$ python3 -q
>>> import numpy as np
>>> from numpy import linalg as LA
>>> np.set_printoptions(precision=2, suppress=True, linewidth=200)
>>> arr = np.array([[0, 6, 2, -3, 3, 1, 3],
...     [-6, 0, 1, -3, 3, 0, 0],
...     [-2, -1, 0, -6, -1, -2, -4],
...     [3, 3, 6, 0, -2, -2, 1],
...     [-3, -3, 1, 2, 0, 4, -3],
...     [-1, 0, 2, 2, -4, 0, 1],
...     [-3, 0, 4, -1, 3, -1, 0]])
>>> arr
array([[ 0,  6,  2, -3,  3,  1,  3],
       [-6,  0,  1, -3,  3,  0,  0],
       [-2, -1,  0, -6, -1, -2, -4],
       [ 3,  3,  6,  0, -2, -2,  1],
       [-3, -3,  1,  2,  0,  4, -3],
       [-1,  0,  2,  2, -4,  0,  1],
       [-3,  0,  4, -1,  3, -1,  0]])
>>> # antisymmetric, zero diagonal
>>> rng = np.random.default_rng(9260)
>>> z = rng.permutation(7)
>>> z
array([3, 2, 6, 1, 5, 0, 4])
>>> A2 = arr[z][:, z]
>>> np.trace(A2)
np.int64(0)
>>> A2
array([[ 0,  6,  1,  3, -2,  3, -2],
       [-6,  0, -4, -1, -2, -2, -1],
       [-1,  4,  0,  0, -1, -3,  3],
       [-3,  1,  0,  0,  0, -6,  3],
       [ 2,  2,  1,  0,  0, -1, -4],
       [-3,  2,  3,  6,  1,  0,  3],
       [ 2,  1, -3, -3,  4, -3,  0]])
>>> np.allclose(A2, arr)
False
>>> print(np.diag(A2))
[0 0 0 0 0 0 0]
>>> print(np.round(np.sort(np.abs(LA.eigvals(A2))), 2) + 0)
[ 0.    3.56  3.56  7.2   7.2  10.7  10.7 ]
>>> vec = np.array([0, 1, 0, 2, 2, 1, 0])
>>> print(np.round(LA.svd(arr, compute_uv=False), 2) + 0)
[10.7  10.7   7.2   7.2   3.56  3.56  0.  ]
>>> np.round(LA.eigvals(arr).real, 2) + 0
array([0., 0., 0., 0., 0., 0., 0.])
>>> round(LA.det(arr), 2)
np.float64(-0.0)
>>> vec @ arr @ vec
np.int64(0)
>>> O = LA.solve(np.eye(7) - arr, np.eye(7) + arr)
>>> round(float(LA.det(O)), 2)
1.0
>>> np.round(O @ O.T, 2) + 0
array([[1., 0., 0., 0., 0., 0., 0.],
       [0., 1., 0., 0., 0., 0., 0.],
       [0., 0., 1., 0., 0., 0., 0.],
       [0., 0., 0., 1., 0., 0., 0.],
       [0., 0., 0., 0., 1., 0., 0.],
       [0., 0., 0., 0., 0., 1., 0.],
       [0., 0., 0., 0., 0., 0., 1.]])
>>> np.unique(arr.round(6), axis=0).shape
(7, 7)
>>> print(np.allclose(arr[:-1].T @ LA.lstsq(arr[:-1].T, arr[-1])[0], arr[-1]))
True
>>> M = np.loadtxt("arr.csv", delimiter=",")
>>> M
array([[ 2.,  0.,  0.,  0.,  0.,  0.,  0.,  0.,  0.,  0.],
       [-1.,  0.,  0.,  0.,  0.,  0.,  0.,  0.,  0.,  0.],
       [ 4., -3., -3.,  0.,  0.,  0.,  0.,  0.,  0.,  0.],
       [ 4.,  3.,  1.,  5.,  0.,  0.,  0.,  0.,  0.,  0.],
       [-2., -5.,  1.,  5., -2.,  0.,  0.,  0.,  0.,  0.],
       [-4.,  3., -5.,  0., -2., -2.,  0.,  0.,  0.,  0.],
       [ 3.,  0., -4.,  4.,  2.,  5.,  2.,  0.,  0.,  0.],
       [-2.,  2.,  2.,  2.,  5.,  3., -3., -3.,  0.,  0.],
       [-1., -5.,  0., -1.,  0., -4., -4.,  4.,  4.,  0.],
       [-2.,  1., -3.,  0.,  2.,  3.,  2., -3., -4., -3.]])
>>> # triangular, det is the product of the diagonal
>>> LA.cond(M) > 100
np.True_
>>> LA.matrix_rank(M, rtol=0.1)
np.int64(8)
>>> print([round(float(x), 2) for x in LA.svd(M, compute_uv=False)[:3]])
[13.26, 10.02, 8.69]
>>> r0 = np.array([0, 0, 2])
>>> np.cross(M[6, :3], M[5, :3])
array([12., 31.,  9.])
>>> J = np.loadtxt("w.csv", delimiter=",")
>>> J
array([[ 1.84,  0.35, -2.34],
       [-1.15,  2.73, -0.5 ],
       [-2.07, -1.2 , -1.81]])
>>> W1 = np.array([[5, 1, -5, 2], [-2, -5, -8, -4], [-1, -1, 1, 0]])
>>> c = np.array([2, 4, 4, 0])
>>> hid = np.maximum(J @ W1 + c, 0)
>>> (hid > 0).mean(axis=0)
array([0.33, 0.67, 0.33, 0.67])
>>> (hid > 0).astype(int)
array([[1, 1, 0, 1],
       [0, 0, 0, 0],
       [0, 1, 1, 1]])
>>> LA.matrix_rank(hid)
np.int64(2)
>>> basis = np.array([[9, 7], [3, 7], [3, 7], [9, 2]])
>>> (hid @ basis).round(6).argmax(axis=1)
array([0, 0, 1])
>>> hid @ basis
array([[155.43, 139.51],
       [  0.  ,   0.  ],
       [101.8 , 224.8 ]])
>>> J @ J
array([[ 7.84,  4.42, -0.25],
       [-4.23,  7.62,  2.24],
       [ 1.31, -1.83,  8.71]])
>>> np.sort(np.abs(LA.eigvals(J)))
array([3., 3., 3.])
>>> np.allclose(J @ J.T, J.T @ J)
True
>>> round(np.abs(LA.eigvals(J)).max(), 2)
np.float64(3.0)
>>> print(LA.matrix_rank(J))
3
>>> np.diff(J, axis=0)
array([[-2.99,  2.38,  1.85],
       [-0.92, -3.93, -1.31]])
>>> print(np.unravel_index(np.abs(J).argmax(), J.shape))
(np.int64(1), np.int64(1))
>>> J.sum(axis=1)
array([-0.15,  1.08, -5.08])
>>> J.shape
(3, 3)
>>> LA.svd(J, compute_uv=False)
array([3., 3., 3.])
>>> J - J[0]
array([[ 0.  ,  0.  ,  0.  ],
       [-2.99,  2.38,  1.85],
       [-3.91, -1.55,  0.54]])
>>> vec = np.array([3, -3, 1])
>>> target = J @ vec
>>> c, lr = np.zeros(3), 1 / LA.norm(J, 2) ** 2
>>> for i in range(25):
...     c -= lr * J.T @ (J @ c - target)
...     if i % 5 == 0: print(i, round(LA.norm(J @ c - target), 2))
... 
0 0.0
5 0.0
10 0.0
15 0.0
20 0.0
>>> round(float(LA.cond(J)), 2)
1.0
>>> print(c)
[ 3. -3.  1.]
>>> round(LA.eigvals(J).sum().real, 2)
np.float64(2.76)
>>> np.round(LA.det(J.T), 2)
np.float64(-27.0)
>>> round(np.einsum("ii->", J), 2)
np.float64(2.76)
>>> round(float(LA.det(2 * J)), 2), round(float(LA.det(J)), 2)
(-216.0, -27.0)
>>> LA.eigvals(J)
array([-3.  +0.j  ,  2.88+0.84j,  2.88-0.84j])
>>> data = np.load("out7.npy")
>>> data
array([[-1.02,  0.32,  1.18, -0.39,  3.34,  2.87, -2.26, -2.49,  1.15],
       [ 7.7 ,  1.75, -0.82, -1.69,  1.06,  2.46,  0.21,  4.93, -0.07],
       [-5.8 ,  0.84,  5.88, -2.67, -8.31, -7.94,  0.81,  0.64, -0.42],
       [ 0.11, -0.05, -1.86,  1.75,  4.32,  3.49, -1.49, -1.81,  0.09],
       [ 2.28, -1.23, -5.07,  2.82,  6.78,  3.57, -0.8 , -0.11, -1.77],
       [-2.51, -0.55,  2.08, -0.61, -3.56, -2.7 ,  2.37, -0.89, -0.19],
       [ 0.76,  0.51,  0.61, -1.05, -1.87, -1.05,  0.48,  1.  ,  0.12]])
>>> G = data.T @ data
>>> round(np.trace(G), 2), np.round((data ** 2).sum(), 2)
(np.float64(533.13), np.float64(533.13))
>>> np.diag(G)
array([106.06,   5.95,  70.5 ,  22.63, 162.14, 110.65,  14.52,  35.99,   4.7 ])
>>> print(LA.matrix_rank(G))
7
>>> np.allclose(G, G.T)
True
>>> E = rng.normal(size=(31, 4))
>>> E = 10 * E / LA.norm(E, axis=1, keepdims=True)
>>> E
array([[-8.02,  5.61, -1.99, -0.46],
       [-1.38, -7.46,  5.48,  3.53],
       [ 0.23,  8.69, -0.4 ,  4.93],
       [-7.51,  1.59, -4.84, -4.21],
       [-4.23, -6.91,  4.63, -3.59],
       [-1.94, -1.06,  4.86, -8.46],
       [ 0.13, -7.34, -6.34,  2.42],
       [ 2.71,  2.4 ,  7.19,  5.93],
       [-2.11,  7.38, -5.45,  3.37],
       [-5.94, -7.97,  1.01,  0.47],
       [-4.8 , -1.29, -3.55,  7.92],
       [ 5.04,  4.86,  4.95, -5.14],
       [-3.38, -7.1 ,  6.18, -0.13],
       [-5.54,  5.87, -3.19,  4.96],
       [-3.86,  7.31, -3.04, -4.74],
       [-2.71,  4.57, -2.83, -7.99],
       [ 5.33,  6.2 , -5.63, -1.18],
       [ 6.32, -2.74, -2.71,  6.72],
       [ 5.23,  1.3 , -8.12,  2.23],
       [ 4.04,  0.13, -9.07,  1.16],
       [-4.03, -8.56, -0.36, -3.23],
       [-5.99, -1.46,  7.88,  0.12],
       [ 3.5 ,  0.68,  9.05, -2.32],
       [-3.33, -3.95, -4.29,  7.41],
       [-1.84, -2.33, -9.15, -2.74],
       [-2.06,  3.29, -5.15,  7.64],
       [ 6.51,  0.48, -5.21,  5.51],
       [-5.72,  5.98, -5.2 ,  2.13],
       [ 4.13, -2.69,  2.52, -8.33],
       [ 2.57, -4.91,  8.17, -1.59],
       [ 6.65, -2.75,  5.81,  3.8 ]])
>>> W1 = np.array([[1, 2], [1, 1], [2, 1], [1, 0]])
>>> c = np.array([2, 2])
>>> hid = np.maximum(E @ W1 + c, 0)
>>> (hid > 0).astype(int)
array([[0, 0],
       [1, 0],
       [1, 1],
       [0, 0],
       [0, 0],
       [1, 1],
       [0, 0],
       [1, 1],
       [0, 0],
       [0, 0],
       [0, 0],
       [1, 1],
       [1, 0],
       [1, 0],
       [0, 0],
       [0, 0],
       [1, 1],
       [1, 1],
       [0, 1],
       [0, 1],
       [0, 0],
       [1, 0],
       [1, 1],
       [0, 0],
       [0, 0],
       [1, 0],
       [1, 1],
       [0, 0],
       [1, 1],
       [1, 1],
       [1, 1]])
>>> basis = np.array([[1, 2, 1], [-1, -2, 1]])
>>> (hid @ basis).round(6).argmax(axis=1)
array([0, 1, 2, 0, 0, 2, 0, 2, 0, 0, 0, 2, 1, 1, 0, 0, 2, 2, 2, 2, 0, 1, 2, 0, 0, 1, 2, 0, 2, 2, 2])
